In [1]: import numpy as np

In [2]: import numpy.linalg as la

In [3]: np.set_printoptions(suppress=True, linewidth=200)

In [4]: tidy = lambda a: np.round(a, 2) + 0

In [5]: K = np.loadtxt("x.csv", delimiter=",")

In [6]: tidy(K)
Out[6]: 
array([[ 17.31,  -2.03,   1.74],
       [  6.02,  10.67,  -4.65],
       [ -0.14, -11.79, -14.45],
       [  0.28, -10.62,   6.89]])

In [7]: w1 = np.array([[1, 4, 2, 4, 1], [3, 1, 5, 1, 2], [3, 1, 3, 4, 0]])

In [8]: c = np.array([3, 0, 0, 1, 0])

In [9]: act = np.maximum(K @ w1 + c, 0)

In [10]: (act > 0).mean(axis=0)
Out[10]: array([0.5 , 0.5 , 0.5 , 0.75, 0.5 ])

In [11]: la.matrix_rank(act)
Out[11]: np.int64(3)

In [12]: W2 = np.array([[3, 3], [3, 0], [3, 1], [2, 2], [3, 3]])

In [13]: tidy(act @ W2)
Out[13]: 
array([[544.51, 278.22],
       [442.13, 248.98],
       [  0.  ,   0.  ],
       [ 38.12,  38.12]])

In [14]: (act @ W2).round(6).argmax(axis=1)
Out[14]: array([0, 0, 0, 0])

In [15]: Y = np.c_[K[:, :1] @ np.array([[-1]]), np.array([0, 3, 3, 1])]

In [16]: tidy(Y)
Out[16]: 
array([[-17.31,   0.  ],
       [ -6.02,   3.  ],
       [  0.14,   3.  ],
       [ -0.28,   1.  ]])

In [17]: tidy(la.lstsq(K, Y[:, 0])[0])
Out[17]: array([-1.,  0.,  0.])

In [18]: la.matrix_rank(np.c_[K, Y])
Out[18]: np.int64(4)

In [19]: tidy(la.norm(Y - K @ la.lstsq(K, Y)[0], axis=0))
Out[19]: array([0.  , 2.95])

In [20]: Q = K.astype(float).copy()

In [21]: for j in range(3):
    ...:     Q[:, j] -= Q[:, :j] @ (Q[:, :j].T @ Q[:, j])
    ...:     Q[:, j] /= la.norm(Q[:, j])
    ...: 

In [22]: tidy(Q)
Out[22]: 
array([[ 0.94, -0.18,  0.11],
       [ 0.33,  0.53, -0.36],
       [-0.01, -0.61, -0.79],
       [ 0.02, -0.56,  0.49]])

In [23]: P = K @ la.solve(K.T @ K, K.T)

In [24]: np.trace(P)
Out[24]: np.float64(3.0)

In [25]: tidy(P)
Out[25]: 
array([[ 0.94,  0.17,  0.02,  0.17],
       [ 0.17,  0.52, -0.05, -0.47],
       [ 0.02, -0.05,  1.  , -0.04],
       [ 0.17, -0.47, -0.04,  0.55]])

In [26]: tidy(la.eigvalsh(P))
Out[26]: array([0., 1., 1., 1.])

In [27]: Q, V = la.qr(K[:, :2])[0], la.qr(K[:, 2:])[0]

In [28]: s = la.svd(Q.T @ V, compute_uv=False)

In [29]: (s > 0.9).sum()
Out[29]: np.int64(0)

In [30]: tidy(np.degrees(np.arccos(s.clip(0, 1))))
Out[30]: array([82.15])

In [31]: X = np.load("out1.npy")

In [32]: tidy(X)
Out[32]: 
array([[-0.14, -0.41, -0.61,  0.67],
       [-0.35, -0.65, -0.19, -0.64],
       [ 0.91, -0.22, -0.28, -0.19],
       [ 0.14, -0.6 ,  0.72,  0.32]])

In [33]: # orthonormal columns

In [34]: Q, V = la.qr(X[:, :2])[0], la.qr(X[:, 2:])[0]

In [35]: s = la.svd(Q.T @ V, compute_uv=False)

In [36]: tidy(s)
Out[36]: array([0., 0.])

In [37]: tidy(la.norm(Q @ Q.T - V @ V.T, 2))
Out[37]: np.float64(1.0)

In [38]: (s > 0.9).sum()
Out[38]: np.int64(0)

In [39]: t3 = np.stack([X, -3 * X, X[::-1]])

In [40]: t3.shape
Out[40]: (3, 4, 4)

In [41]: x = np.array([1, 0, 1, 3])

In [42]: tidy(np.abs(la.eigvals(X)))
Out[42]: array([1., 1., 1., 1.])

In [43]: 4 - la.matrix_rank(X - np.eye(4), tol=1e-8)
Out[43]: np.int64(1)

In [44]: tidy(la.norm(x)), tidy(la.norm(X @ x))
Out[44]: (np.float64(3.32), np.float64(3.32))

In [45]: tidy(X.T @ (X @ x))
Out[45]: array([1., 0., 1., 3.])

In [46]: m1 = np.array([[2, -3, 1], [0, 3, -2], [-1, 0, 0], [-2, 3, -3]])

In [47]: m1[3] = m1[0]

In [48]: m1
Out[48]: 
array([[ 2, -3,  1],
       [ 0,  3, -2],
       [-1,  0,  0],
       [ 2, -3,  1]])

In [49]: # rows 0 and 3 are equal

In [50]: x = np.array([-2, 2, -2, -2])

In [51]: rhs = X @ x

In [52]: tidy(rhs)
Out[52]: array([-0.65,  1.07, -1.33, -3.56])

In [53]: tidy(la.solve(X, rhs))
Out[53]: array([-2.,  2., -2., -2.])

In [54]: tidy(la.solve(X.T, X[1]))
Out[54]: array([0., 1., 0., 0.])

In [55]: tidy(la.solve(X, -2 * rhs))
Out[55]: array([ 4., -4.,  4.,  4.])

In [56]: A = np.diag(np.array([-2, -2, 0, 2]))

In [57]: A
Out[57]: 
array([[-2,  0,  0,  0],
       [ 0, -2,  0,  0],
       [ 0,  0,  0,  0],
       [ 0,  0,  0,  2]])

In [58]: rng = np.random.default_rng(24)

In [59]: labels = rng.permutation(4)

In [60]: labels
Out[60]: array([2, 1, 3, 0])

In [61]: Y = A[labels][:, labels]

In [62]: np.trace(Y)
Out[62]: np.int64(-2)

In [63]: W0 = np.array([[0.0, 0.0, 3.0, 0.0],
    ...:     [-2.0, -2.0, 0.0, 1.0],
    ...:     [0.0, 0.0, 1.0, 1.0],
    ...:     [0.0, 0.0, 3.0, 1.0]])

In [64]: np.unique(W0.round(6), axis=0).shape
Out[64]: (4, 4)

In [65]: la.inv(W0)
LinAlgError: Singular matrix


In [66]: tidy(la.norm(W0, 2) / la.norm(W0))
Out[66]: np.float64(0.82)

In [67]: np.argsort(-la.norm(W0, axis=0).round(6), kind="stable")[:3]
Out[67]: array([2, 0, 1])

In [68]: la.matrix_rank(W0, rtol=0.1)
Out[68]: np.int64(3)

In [69]: Y = np.array([[4, 3], [5, 5], [3, 0], [3, 1]])

In [70]: np.einsum("ij,ij->i", W0, W0)
Out[70]: array([ 9.,  9.,  2., 10.])

In [71]: np.einsum("ik,kj->ij", W0, Y)
Out[71]: 
array([[  9.,   0.],
       [-15., -15.],
       [  6.,   1.],
       [ 12.,   1.]])

In [72]: Y @ W0
ValueError: matmul: Input operand 1 has a mismatch in its core dimension 0, with gufunc signature (n?,k),(k,m?)->(n?,m?) (size 4 is different from 2)


In [73]: W0 @ Y
Out[73]: 
array([[  9.,   0.],
       [-15., -15.],
       [  6.,   1.],
       [ 12.,   1.]])

In [74]: np.einsum("ij->j", W0)
Out[74]: array([-2., -2.,  7.,  3.])

In [75]: np.einsum("ik,kj->ji", W0, Y)
Out[75]: 
array([[  9., -15.,   6.,  12.],
       [  0., -15.,   1.,   1.]])

In [76]: F = np.array([[-1.0, 0.0, 0.0], [0.0, 2.0, -1.0], [0.0, 3.0, 1.0]])

In [77]: labels = rng.permutation(3)

In [78]: Y = F[:, labels] * rng.choice([-1, 1], 3)

In [79]: Y
Out[79]: 
array([[-1., -0.,  0.],
       [ 0.,  1.,  2.],
       [ 0., -1.,  3.]])

In [80]: left, _, vt = la.svd(F.T @ Y)

In [81]: tidy(la.lstsq(F, Y)[0])
Out[81]: 
array([[ 1.,  0.,  0.],
       [ 0.,  0.,  1.],
       [ 0., -1.,  0.]])

In [82]: tidy(left @ vt)
Out[82]: 
array([[ 1.,  0.,  0.],
       [ 0.,  0.,  1.],
       [ 0., -1.,  0.]])

In [83]: x = np.array([5, 4, -2])

In [84]: rhs = F @ x

In [85]: c, lr = np.zeros(3), 1 / la.norm(F, 2) ** 2

In [86]: for i in range(15):
    ...:     c -= lr * F.T @ (F @ c - rhs)
    ...:     if i % 5 == 0: print(i, round(la.norm(F @ c - rhs), 2))
    ...: 
0 5.39
5 3.35
10 2.16

In [87]: tidy(c)
Out[87]: array([ 3.48,  3.98, -1.78])

In [88]: tidy(la.cond(F))
Out[88]: np.float64(3.62)

In [89]: Q = F.astype(float).copy()

In [90]: for j in range(3):
    ...:     Q[:, j] -= Q[:, :j] @ (Q[:, :j].T @ Q[:, j])
    ...:     Q[:, j] /= la.norm(Q[:, j])
    ...: 

In [91]: tidy(Q.T @ F)
Out[91]: 
array([[1.  , 0.  , 0.  ],
       [0.  , 3.61, 0.28],
       [0.  , 0.  , 1.39]])

In [92]: tidy(Q.T @ Q)
Out[92]: 
array([[1., 0., 0.],
       [0., 1., 0.],
       [0., 0., 1.]])

In [93]: P = np.triu(np.array([[-9, -5, 2], [-6, 4, -3], [8, 7, -5]]), 1) + np.eye(3)

In [94]: Y = P @ F @ la.inv(P)

In [95]: tidy(la.det(Y))
Out[95]: np.float64(-5.0)

In [96]: la.matrix_rank(Y)
Out[96]: np.int64(3)

In [97]: P @ F - F @ P
Out[97]: 
array([[ 0., -9.,  9.],
       [ 0., -9.,  3.],
       [ 0.,  0.,  9.]])

In [98]: tidy(la.det(F))
Out[98]: np.float64(-5.0)

In [99]: (F != 0).astype(int)
Out[99]: 
array([[1, 0, 0],
       [0, 1, 1],
       [0, 1, 1]])

In [100]: np.flatnonzero(la.matrix_power((F != 0) + (F.T != 0) + np.eye(3), 3)[1])
Out[100]: array([1, 2])

In [101]: data = 0.9 ** np.abs(np.subtract.outer(np.arange(4), np.arange(4)))

In [102]: tidy(data)
Out[102]: 
array([[1.  , 0.9 , 0.81, 0.73],
       [0.9 , 1.  , 0.9 , 0.81],
       [0.81, 0.9 , 1.  , 0.9 ],
       [0.73, 0.81, 0.9 , 1.  ]])

In [103]: left, s, vt = la.svd(W0)

In [104]: V = vt[:(s > 1e-8).sum()]

In [105]: x = W0[0] + -1 * W0[2] + rng.integers(2) * np.eye(4)[0]

In [106]: x
Out[106]: array([ 1.,  0.,  2., -1.])

In [107]: np.allclose(V.T @ V @ x, x)
Out[107]: False

In [108]: tidy(la.norm(x - V.T @ V @ x))
Out[108]: np.float64(0.71)

In [109]: x = np.array([2, 3, 2, 5])

In [110]: rhs = data @ x

In [111]: tidy(rhs)
Out[111]: array([ 9.96, 10.65, 10.82, 10.69])

In [112]: tidy(la.solve(data, -3 * rhs))
Out[112]: array([ -6.,  -9.,  -6., -15.])

In [113]: Y = np.array([[1, 2, 1], [2, 2, 1]])

In [114]: W2 = np.kron(Y, A)

In [115]: W2.shape
Out[115]: (8, 12)

In [116]: Lm = la.cholesky(data)

In [117]: tidy(np.diag(Lm) ** 2)
Out[117]: array([1.  , 0.19, 0.19, 0.19])

In [118]: la.eigvalsh(data).min() > 0
Out[118]: np.True_

In [119]: tidy(Lm @ Lm.T)
Out[119]: 
array([[1.  , 0.9 , 0.81, 0.73],
       [0.9 , 1.  , 0.9 , 0.81],
       [0.81, 0.9 , 1.  , 0.9 ],
       [0.73, 0.81, 0.9 , 1.  ]])

In [120]: tidy(Lm)
Out[120]: 
array([[1.  , 0.  , 0.  , 0.  ],
       [0.9 , 0.44, 0.  , 0.  ],
       [0.81, 0.39, 0.44, 0.  ],
       [0.73, 0.35, 0.39, 0.44]])

In [121]: arr = np.loadtxt("sample13.csv", delimiter=",")

In [122]: arr
Out[122]: 
array([[-1.,  1., -1., -2.],
       [ 1., -1.,  1., -1.],
       [-1.,  1., -1.,  1.],
       [-2., -1.,  1., -1.]])

In [123]: th = np.radians(15)

In [124]: R = np.eye(4)

In [125]: R[2, 2] = R[3, 3] = np.cos(th)

In [126]: R[2, 3], R[3, 2] = -np.sin(th), np.sin(th)

In [127]: tidy(R)
Out[127]: 
array([[ 1.  ,  0.  ,  0.  ,  0.  ],
       [ 0.  ,  1.  ,  0.  ,  0.  ],
       [ 0.  ,  0.  ,  0.97, -0.26],
       [ 0.  ,  0.  ,  0.26,  0.97]])

In [128]: Y = arr @ R.T

In [129]: tidy(np.abs(Y - arr).max(axis=0))
Out[129]: array([0.  , 0.  , 0.55, 0.29])

In [130]: tidy(la.svd(arr, compute_uv=False)), tidy(la.svd(Y, compute_uv=False))
Out[130]: (array([3., 3., 2., 0.]), array([3., 3., 2., 0.]))

In [131]: np.allclose(la.norm(arr, axis=1), la.norm(Y, axis=1))
Out[131]: True
